$ python3 -q
>>> import numpy as np
>>> import numpy.linalg as la
>>> np.set_printoptions(suppress=True, linewidth=120)
>>> J = np.load("w.npy")
>>> print(J)
[[ 0.95  0.35 -0.5   0.1 ]
 [ 0.57  0.21 -0.3   0.06]
 [-1.14 -0.42  0.6  -0.12]
 [ 0.95  0.35 -0.5   0.1 ]
 [-2.09 -0.77  1.1  -0.22]
 [-0.57 -0.21  0.3  -0.06]]
>>> print(np.abs(np.diag(la.qr(J)[1])) > 1e-9)
[ True False False False]
>>> print(np.round(J - J[0], 2))
[[ 0.    0.    0.    0.  ]
 [-0.38 -0.14  0.2  -0.04]
 [-2.09 -0.77  1.1  -0.22]
 [ 0.    0.    0.    0.  ]
 [-3.04 -1.12  1.6  -0.32]
 [-1.52 -0.56  0.8  -0.16]]
>>> print(J.shape)
(6, 4)
>>> print(round(la.norm(J), 2))
3.4
>>> la.rank(J)
Traceback (most recent call last):
  File "<python-input-9>", line 1, in <module>
    la.rank(J)
    ^^^^^^^
AttributeError: module 'numpy.linalg' has no attribute 'rank'
>>> print(np.round(la.svd(J, compute_uv=False), 2) + 0)
[3.4 0.  0.  0. ]
>>> print(np.round(J.sum(axis=0), 2))
[-1.33 -0.49  0.7  -0.14]
>>> rk = la.matrix_rank(J)
>>> print(rk)
1
>>> N = la.svd(J)[2][rk:].T
>>> print(np.round(J @ N, 2) + 0)
[[0. 0. 0.]
 [0. 0. 0.]
 [0. 0. 0.]
 [0. 0. 0.]
 [0. 0. 0.]
 [0. 0. 0.]]
>>> print([int(la.matrix_rank(np.delete(J, i, axis=0))) for i in range(6)])
[1, 1, 1, 1, 1, 1]
>>> print([int(la.matrix_rank(J[:i])) for i in range(1, len(J) + 1)])
[1, 1, 1, 1, 1, 1]
>>> print(np.round(N @ N.T, 2))
[[ 0.3  -0.26  0.37 -0.07]
 [-0.26  0.9   0.14 -0.03]
 [ 0.37  0.14  0.81  0.04]
 [-0.07 -0.03  0.04  0.99]]
>>> print([int(la.matrix_rank(J[:, :j + 1])) for j in range(4)])
[1, 1, 1, 1]
>>> print(np.allclose(J @ N, 0))
True
>>> print(N.shape)
(4, 3)
>>> th = np.radians(45)
>>> R = np.eye(4)
>>> R[2, 2] = R[1, 1] = np.cos(th)
>>> R[2, 1], R[1, 2] = -np.sin(th), np.sin(th)
>>> print(R.round(2))
[[ 1.    0.    0.    0.  ]
 [ 0.    0.71  0.71  0.  ]
 [ 0.   -0.71  0.71  0.  ]
 [ 0.    0.    0.    1.  ]]
>>> B = J @ R.T
>>> print(np.round(np.abs(B - J).max(axis=0), 2))
[0.   1.   0.22 0.  ]
>>> print(np.allclose(la.norm(J, axis=1), la.norm(B, axis=1)))
True
>>> print(B.round(2))
[[ 0.95 -0.11 -0.6   0.1 ]
 [ 0.57 -0.06 -0.36  0.06]
 [-1.14  0.13  0.72 -0.12]
 [ 0.95 -0.11 -0.6   0.1 ]
 [-2.09  0.23  1.32 -0.22]
 [-0.57  0.06  0.36 -0.06]]
>>> print(round(float(la.norm(B)), 2))
3.4
>>> print(la.matrix_rank(B))
1
>>> print(np.round(B.mean(axis=0), 2))
[-0.22  0.02  0.14 -0.02]
>>> print(np.round(la.svd(B, compute_uv=False), 2) + 0)
[3.4 0.  0.  0. ]
>>> print(np.round(B - B[0], 2))
[[ 0.    0.    0.    0.  ]
 [-0.38  0.04  0.24 -0.04]
 [-2.09  0.23  1.32 -0.22]
 [ 0.    0.    0.    0.  ]
 [-3.04  0.34  1.92 -0.32]
 [-1.52  0.17  0.96 -0.16]]
>>> print(np.round(B.sum(axis=1), 2))
[ 0.34  0.21 -0.41  0.34 -0.75 -0.21]
>>> M = np.load("sample4.npy")
>>> print(M)
[[ -0.72 -10.6    6.9   -7.17   1.96]
 [ -1.1  -10.16   5.89  -6.22   3.6 ]
 [  0.91  -8.57   5.63  -6.57   2.71]
 [ -0.32  -9.06   6.73  -5.52   2.14]
 [  0.28 -10.2    6.59  -6.15   3.66]
 [ -0.09  -8.35   7.77  -7.62   3.32]
 [  1.85  -8.67   6.82  -5.56   2.84]
 [ -0.08  -8.63   5.58  -6.6    3.97]
 [ -0.19  -7.69   5.48  -7.2    3.53]
 [  0.44  -8.94   5.28  -6.6    3.85]
 [ -0.49  -7.53   7.83  -6.85   2.39]
 [  0.27  -8.25   6.81  -6.9    2.78]
 [  0.13 -10.31   5.7   -6.95   3.09]
 [  0.35  -9.85   4.84  -5.99   4.84]
 [  0.09  -7.99   6.52  -5.6    4.89]]
>>> U, s, Vt = la.svd(M)
>>> print(s.round(2))
[51.08  4.31  3.32  2.67  2.22]
>>> B = U[:, :1] @ np.diag(s[:1]) @ Vt[:1]
>>> print(la.matrix_rank(B))
1
>>> print(round(np.abs(M - B).max(), 2))
1.78
>>> rng = np.random.default_rng(85)
>>> mat = rng.normal(size=(17, 4)) + 10 * np.array([3, 1, 0, 0])
>>> print(mat.round(2))
[[31.3   8.89 -0.93 -0.92]
 [29.9  10.39  0.43  0.29]
 [29.08  9.66  0.2  -0.27]
 [28.82 11.88 -0.45 -1.37]
 [29.15  8.91 -2.17  0.21]
 [30.82  8.57 -0.22  0.16]
 [31.06  9.52  1.45 -0.64]
 [29.03  9.24  0.58  0.17]
 [30.5   9.24 -0.4  -0.59]
 [30.06 10.   -0.02 -1.43]
 [28.88 10.63  0.27  2.24]
 [30.79  9.67 -0.02  0.1 ]
 [32.54 10.33 -1.85  0.75]
 [30.02 10.3  -0.49 -2.02]
 [32.42 10.71 -0.11  0.2 ]
 [29.34 10.7  -0.27  0.91]
 [29.   11.44  2.78 -1.39]]
>>> print([round(float(x), 2) for x in la.svd(mat, compute_uv=False)[:3]])
[131.09, 5.21, 4.02]
>>> print(la.matrix_rank(mat, rtol=0.1))
1
>>> print(round(np.log10(la.cond(mat))))
2
